$ python -q
>>> import numpy as np
>>> np.set_printoptions(precision=2, suppress=True, linewidth=200, legacy="1.25")
>>> def tidy(a):
...     return np.round(a, 2) + 0
... 
>>> M = np.load("sample11.npy")
>>> M
array([[  0,  -1,  -1,  -3],
       [ -7,  -8,  -8, -10],
       [ 11,  10,  10,   8]])
>>> r0 = np.array([0, 1])
>>> np.correlate(M[1], M[0], "full")
array([21, 31, 39, 46, 18, 10,  0])
>>> rk = np.linalg.matrix_rank(M)
>>> rk
2
>>> null = np.linalg.svd(M)[2][rk:].T
>>> tidy(M @ null)
array([[0., 0.],
       [0., 0.],
       [0., 0.]])
>>> [int(np.linalg.matrix_rank(M[:, :j + 1])) for j in range(4)]
[1, 2, 2, 2]
>>> np.allclose(M @ null, 0)
True
>>> [int(np.linalg.matrix_rank(np.delete(M, i, axis=0))) for i in range(3)]
[2, 2, 2]
>>> np.linalg.lstsq(M[:-1].T, M[-1])[2]
2
>>> tidy(M @ np.linalg.pinv(M) @ M)
array([[  0.,  -1.,  -1.,  -3.],
       [ -7.,  -8.,  -8., -10.],
       [ 11.,  10.,  10.,   8.]])
>>> np.unique(M.round(6), axis=0).shape
(3, 4)
>>> tidy(np.trace(np.linalg.pinv(M) @ M))
2.0
>>> W0 = np.load("out15.npy")
>>> W0
array([[-0.09, -0.47, -0.49],
       [ 0.04, -2.3 , -2.51],
       [-0.05, -3.64, -3.57],
       [ 0.  , -1.35, -1.08],
       [-0.02, -0.58, -0.26],
       [ 0.05,  0.73,  0.88],
       [-0.13,  0.62,  0.32],
       [-0.12, -1.32, -1.19],
       [ 0.06, -3.78, -3.79],
       [-0.15,  1.81,  1.67],
       [ 0.03, -1.62, -1.77],
       [-0.23, -4.36, -4.3 ],
       [ 0.05, -0.15, -0.26],
       [ 0.02, -0.18, -0.15],
       [ 0.23, -0.62, -0.71],
       [-0.1 , -1.69, -1.7 ]])
>>> left, sigma, Vt = np.linalg.svd(W0)
>>> np.argmax(sigma[:-1] / (sigma[1:] + 1e-6)) + 1
1
>>> other = left[:, :1] @ np.diag(sigma[:1]) @ Vt[:1]
>>> tidy(np.linalg.norm(W0 - other) / np.linalg.norm(W0))
0.05
>>> tidy(np.abs(W0 - other).max())
0.24
>>> np.linalg.matrix_rank(other)
1
>>> th = np.radians(90)
>>> R = np.eye(3)
>>> R[0, 0] = R[2, 2] = np.cos(th)
>>> R[0, 2], R[2, 0] = -np.sin(th), np.sin(th)
>>> tidy(R)
array([[ 0.,  0., -1.],
       [ 0.,  1.,  0.],
       [ 1.,  0.,  0.]])
>>> other = W0 @ R.T
>>> np.allclose(W0 @ W0.T, other @ other.T)
True
>>> tidy(np.linalg.svd(W0, compute_uv=False)), tidy(np.linalg.svd(other, compute_uv=False))
(array([11.44,  0.46,  0.43]), array([11.44,  0.46,  0.43]))
>>> np.allclose(np.linalg.norm(W0, axis=1), np.linalg.norm(other, axis=1))
True
>>> tidy(np.linalg.det(R)), np.trace(R)
(1.0, 1.0)
>>> Xs = W0 - W0.mean(axis=0)
>>> evecs = np.linalg.svd(Xs)[2][:1]
>>> other = Xs - Xs @ evecs.T @ evecs
>>> tidy(np.linalg.norm(other) / np.linalg.norm(Xs))
0.07
>>> np.linalg.norm(other, axis=1).round(6).argmax()
14
>>> tidy((Xs @ evecs.T).std(axis=0))
array([2.32])
>>> D = np.linalg.norm(W0[:, None] - W0[None], axis=-1)
>>> D.shape
(16, 16)
>>> np.flatnonzero(D[5] < D.mean() / 2)
array([5, 6])
>>> r0 = np.array([2, -3, 3]) + 0.5
>>> E = np.outer(r0, r0) / (r0 @ r0)
>>> tidy(E)
array([[ 0.25, -0.25,  0.35],
       [-0.25,  0.25, -0.35],
       [ 0.35, -0.35,  0.49]])
>>> # rank 1
>>> left, sigma, Vt = np.linalg.svd(E)
>>> evecs = Vt[:(sigma > 1e-8).sum()]
>>> rng = np.random.default_rng(41)
>>> vec = E[2] + 5 * E[1] + rng.integers(2) * np.eye(3)[1]
>>> tidy(vec)
array([-0.91,  1.91, -1.27])
>>> tidy(np.linalg.norm(vec - evecs.T @ evecs @ vec))
0.86
>>> np.linalg.norm(M, axis=1).argmax()
2
>>> tidy(np.linalg.norm(M, 2))
25.67
>>> tidy(np.linalg.norm(M[1] - M[2]))
36.0
>>> tidy(np.linalg.norm(M, axis=1))
array([ 3.32, 16.64, 19.62])
>>> tidy(np.linalg.norm(M[1], 1)), tidy(np.linalg.norm(M[1], np.inf))
(33.0, 10.0)
>>> X = rng.normal(size=(10, 3))
>>> X = 5 * X / np.linalg.norm(X, axis=1, keepdims=True)
>>> tidy(X)
array([[ 2.35, -0.06,  4.41],
       [-3.83,  3.2 ,  0.27],
       [-2.64, -3.06, -2.94],
       [-2.18,  3.59,  2.71],
       [-1.31, -1.32,  4.64],
       [ 3.71, -3.3 , -0.61],
       [-2.17,  0.77,  4.44],
       [-1.88,  2.52,  3.89],
       [ 3.8 , -3.06, -1.08],
       [ 4.98, -0.47,  0.08]])
>>> vec = np.array([-2, 3, -2])
>>> y = X @ vec
>>> tidy(y)
array([-13.71,  16.72,   1.98,   9.71, -10.61, -16.08,  -2.24,   3.56, -14.64, -11.51])
>>> tidy(np.linalg.solve(X.T @ X, X.T @ y))
array([-2.,  3., -2.])
>>> y = y + 0.3 * rng.normal(size=10)
>>> tidy(y)
array([-13.58,  16.55,   1.87,  10.21, -10.22, -16.41,  -2.22,   3.18, -15.1 , -11.51])
>>> c, *_ = np.linalg.lstsq(X, y)
>>> tidy(np.linalg.norm(y - X @ c))
0.87
>>> tidy(c)
array([-2.01,  3.02, -1.97])
>>> tidy(X.T @ (y - X @ c))
array([0., 0., 0.])
>>> [round(float(np.linalg.norm(np.linalg.solve(X.T @ X + lam * np.eye(3), X.T @ y))), 2) for lam in (0, 1, 10, 100)]
[4.13, 4.06, 3.54, 1.76]
>>> c.round()
array([-2.,  3., -2.])
